$ ipython --no-banner

In [1]: import numpy as np

In [2]: import numpy.linalg as la

In [3]: np.set_printoptions(precision=1, suppress=True, linewidth=120)

In [4]: K = np.load("layer10.npy")

In [5]: K
Out[5]: 
array([[0, 0, 1],
       [0, 0, 1],
       [1, 1, 0]])

In [6]: # row 1 repeats row 0

In [7]: (K + K.T) / 2
Out[7]: 
array([[0., 0., 1.],
       [0., 0., 1.],
       [1., 1., 0.]])

In [8]: np.allclose(K, K.T)
Out[8]: True

In [9]: np.round(la.det(K), 1)
Out[9]: np.float64(0.0)

In [10]: la.matrix_power(K, 4)
Out[10]: 
array([[2, 2, 0],
       [2, 2, 0],
       [0, 0, 4]])

In [11]: np.round(np.sort(np.abs(la.eigvals(K))), 1) + 0
Out[11]: array([0. , 1.4, 1.4])

In [12]: np.trace(K)
Out[12]: np.int64(0)

In [13]: w, vecs = la.eigh(K)

In [14]: x = np.array([2, 2, 1])

In [15]: la.eigvalsh(K[1:, 1:])
Out[15]: array([-1.,  1.])

In [16]: vecs * np.maximum(w, 0) @ vecs.T
Out[16]: 
array([[0.4, 0.4, 0.5],
       [0.4, 0.4, 0.5],
       [0.5, 0.5, 0.7]])

In [17]: J = np.load("arr.npy")

In [18]: J.round(1) + 0
Out[18]: 
array([[-0.1,  0. ,  0.1,  1. ],
       [ 0.7, -0.3, -0.6,  0.1],
       [ 0. ,  0.9, -0.4,  0. ],
       [ 0.7,  0.3,  0.7,  0. ]])

In [19]: # orthonormal columns

In [20]: rng = np.random.default_rng(8761)

In [21]: Y = J + rng.integers(-2, 3, (4, 2)) @ rng.integers(-2, 3, (2, 4))

In [22]: Y
Out[22]: 
array([[-1.1, -3. ,  0.1,  3. ],
       [ 2.7,  5.7, -0.6, -3.9],
       [-5. , -2.1,  5.6,  4. ],
       [ 6.7,  2.3, -7.3, -4. ]])

In [23]: la.matrix_rank(Y - J, tol=1e-8)
Out[23]: np.int64(2)

In [24]: Y - J
Out[24]: 
array([[-1., -3.,  0.,  2.],
       [ 2.,  6.,  0., -4.],
       [-5., -3.,  6.,  4.],
       [ 6.,  2., -8., -4.]])

In [25]: arr = np.array([[2, 1, 3, 3], [0, 1, 2, 0], [3, 0, 3, 1], [2, -2, -3, 3]])

In [26]: # null space of dimension 1

In [27]: labels = rng.permutation(4)

In [28]: labels
Out[28]: array([2, 1, 0, 3])

In [29]: Y = arr[labels][:, labels]

In [30]: np.allclose(Y, arr)
Out[30]: False

In [31]: np.diag(Y)
Out[31]: array([3, 1, 2, 3])

In [32]: np.trace(Y)
Out[32]: np.int64(9)

In [33]: rk = la.matrix_rank(arr)

In [34]: rk
Out[34]: np.int64(3)

In [35]: ns = la.svd(arr)[2][rk:].T

In [36]: [int(la.matrix_rank(arr[:, :j + 1])) for j in range(4)]
Out[36]: [1, 2, 3, 3]

In [37]: [int(la.matrix_rank(arr[:i])) for i in range(1, len(arr) + 1)]
Out[37]: [1, 2, 3, 3]

In [38]: np.allclose(arr @ ns, 0)
Out[38]: True

In [39]: ns[:, 0] / ns[np.abs(ns[:, 0]).round(6).argmax(), 0]
Out[39]: array([ 0.6,  1. , -0.5, -0.2])

In [40]: np.round(ns @ ns.T, 1) + 0
Out[40]: 
array([[ 0.2,  0.4, -0.2, -0.1],
       [ 0.4,  0.6, -0.3, -0.1],
       [-0.2, -0.3,  0.2,  0.1],
       [-0.1, -0.1,  0.1,  0. ]])

In [41]: np.einsum("ij,ji->", arr, arr)
Out[41]: np.int64(47)

In [42]: np.round(la.det(arr.T), 1)
Out[42]: np.float64(-0.0)

In [43]: np.round(la.det(2 * arr), 1), np.round(la.det(arr), 1)
Out[43]: (np.float64(0.0), np.float64(0.0))

In [44]: np.round(np.poly(arr), 1) + 0
Out[44]: array([ 1., -9., 17., 31.,  0.])

In [45]: np.round(la.eigvals(arr), 1) + 0
Out[45]: array([ 5.1+1.6j,  5.1-1.6j, -1.1+0.j ,  0. +0.j ])

In [46]: Y = arr[0, 0] * arr[1:] - np.outer(arr[1:, 0], arr[0])

In [47]: Y
Out[47]: 
array([[  0,   2,   4,   0],
       [  0,  -3,  -3,  -7],
       [  0,  -6, -12,   0]])

In [48]: arr[:, 0] / arr[0, 0]
Out[48]: array([1. , 0. , 1.5, 1. ])

In [49]: A = np.load("block8.npy")

In [50]: A
Out[50]: 
array([[-1.,  0.,  0.,  0.],
       [ 0.,  1.,  0.,  0.],
       [ 0.,  0.,  1.,  0.],
       [ 0.,  0.,  0., -1.]])

In [51]: # symmetric, so the eigenvalues are real

In [52]: round(float(la.det(A)), 1)
Out[52]: 1.0

In [53]: (A - A.T) / 2
Out[53]: 
array([[0., 0., 0., 0.],
       [0., 0., 0., 0.],
       [0., 0., 0., 0.],
       [0., 0., 0., 0.]])

In [54]: A @ A
Out[54]: 
array([[1., 0., 0., 0.],
       [0., 1., 0., 0.],
       [0., 0., 1., 0.],
       [0., 0., 0., 1.]])

In [55]: np.allclose(A @ A.T, A.T @ A)
Out[55]: True

In [56]: (A + A.T) / 2
Out[56]: 
array([[-1.,  0.,  0.,  0.],
       [ 0.,  1.,  0.,  0.],
       [ 0.,  0.,  1.,  0.],
       [ 0.,  0.,  0., -1.]])

In [57]: la.norm(A, axis=1)
Out[57]: array([1., 1., 1., 1.])

In [58]: round(la.norm(A) ** 2 / la.norm(A, 2) ** 2, 1)
Out[58]: np.float64(4.0)

In [59]: A[0] @ A[1]
Out[59]: np.float64(0.0)

In [60]: np.round(la.norm(A[0], 1), 1), np.round(la.norm(A[0], np.inf), 1)
Out[60]: (np.float64(1.0), np.float64(1.0))

In [61]: Y = np.array([[0.1, -0.5], [-1.2, -0.1], [-0.8, 0.1], [-1.1, -0.6]])

In [62]: Z = np.array([[0.0, 0.2, 2.3], [0.0, -1.3, 2.3]])

In [63]: W0 = Y @ Z

In [64]: W0
Out[64]: 
array([[ 0. ,  0.7, -0.9],
       [ 0. , -0.1, -3. ],
       [ 0. , -0.3, -1.6],
       [ 0. ,  0.6, -3.9]])

In [65]: # column 2 is much longer than the rest

In [66]: w1 = np.array([[1, -1, 1, -2, 0, -1], [0, 0, -2, 0, -2, 0], [2, -2, 1, -2, -1, 1]])

In [67]: beta = np.array([3, -3, 7, 9, 9, 8])

In [68]: H = np.maximum(W0 @ w1 + beta, 0)

In [69]: la.matrix_rank(H)
Out[69]: np.int64(4)

In [70]: (H > 0).mean(axis=0)
Out[70]: array([0.2, 0.8, 1. , 1. , 1. , 1. ])

In [71]: (H > 0).astype(int)
Out[71]: 
array([[1, 0, 1, 1, 1, 1],
       [0, 1, 1, 1, 1, 1],
       [0, 1, 1, 1, 1, 1],
       [0, 1, 1, 1, 1, 1]])

In [72]: Z = np.array([[-1, 0], [2, -3], [-3, -3], [-2, -2], [-1, -2], [-3, 0]])

In [73]: w1 @ Z
Out[73]: 
array([[ 1,  4],
       [ 8, 10],
       [-7,  9]])

In [74]: def softmax(z):
    ...:     e = np.exp(z - z.max(axis=-1, keepdims=True))
    ...:     return e / e.sum(axis=-1, keepdims=True)
    ...: 

In [75]: softmax(W0).sum(axis=1)
Out[75]: array([1., 1., 1., 1.])

In [76]: scores = W0 @ W0.T / np.sqrt(3)

In [77]: np.round(softmax(scores), 1) + 0
Out[77]: 
array([[0.1, 0.2, 0.1, 0.5],
       [0. , 0.2, 0. , 0.8],
       [0. , 0.3, 0.1, 0.6],
       [0. , 0.1, 0. , 0.9]])

In [78]: np.round(softmax(scores + np.triu(np.full(scores.shape, -np.inf), 1)), 1) + 0
Out[78]: 
array([[1. , 0. , 0. , 0. ],
       [0. , 1. , 0. , 0. ],
       [0.1, 0.7, 0.2, 0. ],
       [0. , 0.1, 0. , 0.9]])

In [79]: P = np.triu(np.array([[1, 3, 1, 3], [2, 0, 2, 1], [0, 3, 1, 0], [3, 1, 1, 1]]), 1) + np.eye(4)

In [80]: Y = P @ arr @ la.inv(P)

In [81]: np.round(la.det(Y), 1)
Out[81]: np.float64(-0.0)

In [82]: P @ arr - arr @ P
Out[82]: 
array([[ 9., -9., -4.,  3.],
       [ 8., -2.,  1.,  4.],
       [ 0., -9., -3., -9.],
       [ 0., -6.,  2., -4.]])

In [83]: la.matrix_rank(Y)
Out[83]: np.int64(3)

In [84]: u, r1 = W0[0], W0[2]

In [85]: round(float(u @ r1), 1)
Out[85]: 1.3

In [86]: pr = (u @ r1) / (u @ u) * u

In [87]: round(float(la.norm(u + r1) ** 2 + la.norm(u - r1) ** 2), 1)
Out[87]: 7.9

In [88]: round((r1 - pr) @ u, 1)
Out[88]: np.float64(0.0)

In [89]: r1 - pr
Out[89]: array([ 0. , -1. , -0.7])

In [90]: pr
Out[90]: array([ 0. ,  0.7, -0.9])

In [91]: U, sv, VT = la.svd(W0, full_matrices=False)

In [92]: U.shape, sv.shape, VT.shape
Out[92]: ((4, 3), (3,), (3, 3))

In [93]: (sv > 1e-8).sum()
Out[93]: np.int64(2)

In [94]: np.round(U.T @ W0 @ VT.T, 1) + 0
Out[94]: 
array([[5.3, 0. , 0. ],
       [0. , 0.8, 0. ],
       [0. , 0. , 0. ]])

In [95]: np.round(U.T @ U, 1) + 0
Out[95]: 
array([[1., 0., 0.],
       [0., 1., 0.],
       [0., 0., 1.]])

In [96]: sv / sv[0]
Out[96]: array([1. , 0.2, 0. ])

In [97]: np.abs(VT[0])
Out[97]: array([0. , 0.1, 1. ])

In [98]: data = np.load("sample7.npy")

In [99]: data
Out[99]: 
array([[ 1, -9],
       [-9,  1]])

In [100]: labels = rng.permutation(2)

In [101]: Y = data[:, labels] * rng.choice([-1, 1], 2)

In [102]: Y
Out[102]: 
array([[-1, -9],
       [ 9,  1]])

In [103]: U, _, VT = la.svd(data.T @ Y)

In [104]: np.round(U @ VT, 1) + 0
Out[104]: 
array([[-1.,  0.],
       [ 0.,  1.]])

In [105]: np.round(la.lstsq(data, Y)[0], 1) + 0
Out[105]: 
array([[-1.,  0.],
       [ 0.,  1.]])

In [106]: q = Y.astype(float).copy()

In [107]: for j in range(2):
     ...:     q[:, j] -= q[:, :j] @ (q[:, :j].T @ q[:, j])
     ...:     q[:, j] /= la.norm(q[:, j])
     ...: 

In [108]: q
Out[108]: 
array([[-0.1, -1. ],
       [ 1. , -0.1]])

In [109]: np.round(q.T @ Y, 1) + 0
Out[109]: 
array([[9.1, 2. ],
       [0. , 8.8]])

In [110]: np.round(q.T @ q, 1) + 0
Out[110]: 
array([[1., 0.],
       [0., 1.]])

In [111]: w, vecs = la.eigh(data)

In [112]: x = np.array([-2, 1])

In [113]: np.abs(data).sum(axis=1).max(), np.abs(w).max()
Out[113]: (np.int64(10), np.float64(10.0))

In [114]: x @ data @ x
Out[114]: np.int64(41)

In [115]: x @ data @ x / (x @ x), w[0], w[-1]
Out[115]: (np.float64(8.2), np.float64(-8.0), np.float64(10.0))

In [116]: Y = np.array([[4, 5], [3, 2]])

In [117]: Z = np.array([[2, 9], [9, 5]])

In [118]: F = np.block([[Y, np.zeros((2, 2))], [np.zeros((2, 2)), Z]])

In [119]: F
Out[119]: 
array([[4., 5., 0., 0.],
       [3., 2., 0., 0.],
       [0., 0., 2., 9.],
       [0., 0., 9., 5.]])

In [120]: # 2 blocks once reordered

In [121]: labels = rng.permutation(4)

In [122]: labels
Out[122]: array([0, 2, 3, 1])

In [123]: Y = F[labels][:, labels]

In [124]: Y
Out[124]: 
array([[4., 0., 0., 5.],
       [0., 2., 9., 0.],
       [0., 9., 5., 0.],
       [3., 0., 0., 2.]])

In [125]: np.trace(Y)
Out[125]: np.float64(13.0)

In [126]: np.sort(np.abs(la.eigvals(Y)))
Out[126]: array([ 1. ,  5.6,  7. , 12.6])

In [127]: la.norm(F, axis=1).argmax()
Out[127]: np.int64(3)

In [128]: round(float(la.norm(F, 1)), 1), np.round(la.norm(F, np.inf), 1)
Out[128]: (14.0, np.float64(14.0))

In [129]: np.round(la.norm(F) ** 2 / la.norm(F, 2) ** 2, 1)
Out[129]: np.float64(1.5)

In [130]: la.norm(F, axis=0)
Out[130]: array([ 5. ,  5.4,  9.2, 10.3])

In [131]: x = np.array([2, 1, 0, 1])

In [132]: (F @ x).argmax()
Out[132]: np.int64(0)

In [133]: np.sign((F @ x).round(6))
Out[133]: array([1., 1., 1., 1.])

In [134]: F @ np.eye(4)[0]
Out[134]: array([4., 3., 0., 0.])

In [135]: F * x
Out[135]: 
array([[8., 5., 0., 0.],
       [6., 2., 0., 0.],
       [0., 0., 0., 9.],
       [0., 0., 0., 5.]])

In [136]: F @ np.ones(4)
Out[136]: array([ 9.,  5., 11., 14.])

In [137]: np.einsum("ij,j->i", F, x)
Out[137]: array([13.,  8.,  9.,  5.])
